In [1]: import numpy as np

In [2]: from numpy import linalg as LA

In [3]: np.set_printoptions(precision=3, suppress=True, linewidth=120)

In [4]: def tidy(a):
   ...:     return np.round(a, 3) + 0
   ...: 

In [5]: arr = np.load("test16.npy")

In [6]: print(arr)
[[-11   0   8]
 [  6   9  -5]
 [  9   3 -13]]

In [7]: x = np.array([1, 0, -1])

In [8]: target = arr @ x

In [9]: coef, lr = np.zeros(3), 1 / LA.norm(arr, 2) ** 2

In [10]: for i in range(200):
    ...:     coef -= lr * arr.T @ (arr @ coef - target)
    ...:     if i % 50 == 0: print(i, round(LA.norm(arr @ coef - target), 3))
    ...: 
0 2.529
50 0.033
100 0.009
150 0.003

In [11]: print(tidy(coef))
[ 1.  0. -1.]

In [12]: f = np.array([5, 2, 3])

In [13]: print(np.cross(arr[1, :3], arr[2, :3]))
[-102   33  -63]

In [14]: print(np.correlate(arr[1], arr[2], "full"))
[-78 -99 146  66 -45]

In [15]: print(np.convolve(arr[1], f))
[ 30  57  11  17 -15]

In [16]: print(np.polyval(f, arr[1]))
[195 426 118]

In [17]: print(np.array([np.convolve(row, f, "same") for row in arr]))
[[-22   7  16]
 [ 57  11  17]
 [ 33 -32 -17]]

In [18]: M = np.load("run8.npy")

In [19]: print(M)
[[ 0.002 -0.775  3.293]
 [ 0.117  0.399 -1.212]
 [-0.093 -0.381 -2.139]
 [-0.093 -0.328 -3.437]
 [-0.002 -0.804  3.41 ]
 [ 0.108 -0.288  1.574]
 [-0.045 -0.146  3.406]
 [ 0.112 -0.822  2.997]
 [-0.102  1.078  3.833]
 [-0.182  0.019 -4.526]
 [ 0.02  -0.02  -2.576]
 [ 0.022 -0.163  1.707]
 [ 0.017  0.82   1.375]
 [ 0.009  0.46   3.514]
 [-0.146  0.309  0.529]
 [-0.163 -0.262 -1.581]
 [ 0.195 -0.867  1.894]
 [-0.033 -0.352  1.097]
 [ 0.172  0.997 -4.177]
 [ 0.117 -0.822  0.917]]

In [20]: # column 2 dominates

In [21]: gram = np.cov(M, rowvar=False)

In [22]: print(tidy(np.polyfit(M[:, 0], M[:, 1], 1)))
[-0.795 -0.096]

In [23]: print(tidy(np.median(M, axis=0)))
[ 0.006 -0.213  1.236]

In [24]: print(tidy(LA.eigvalsh(gram)[::-1]))
[7.558 0.356 0.012]

In [25]: print(gram.shape)
(3, 3)

In [26]: print(tidy(gram))
[[ 0.012 -0.01   0.057]
 [-0.01   0.37  -0.321]
 [ 0.057 -0.321  7.543]]
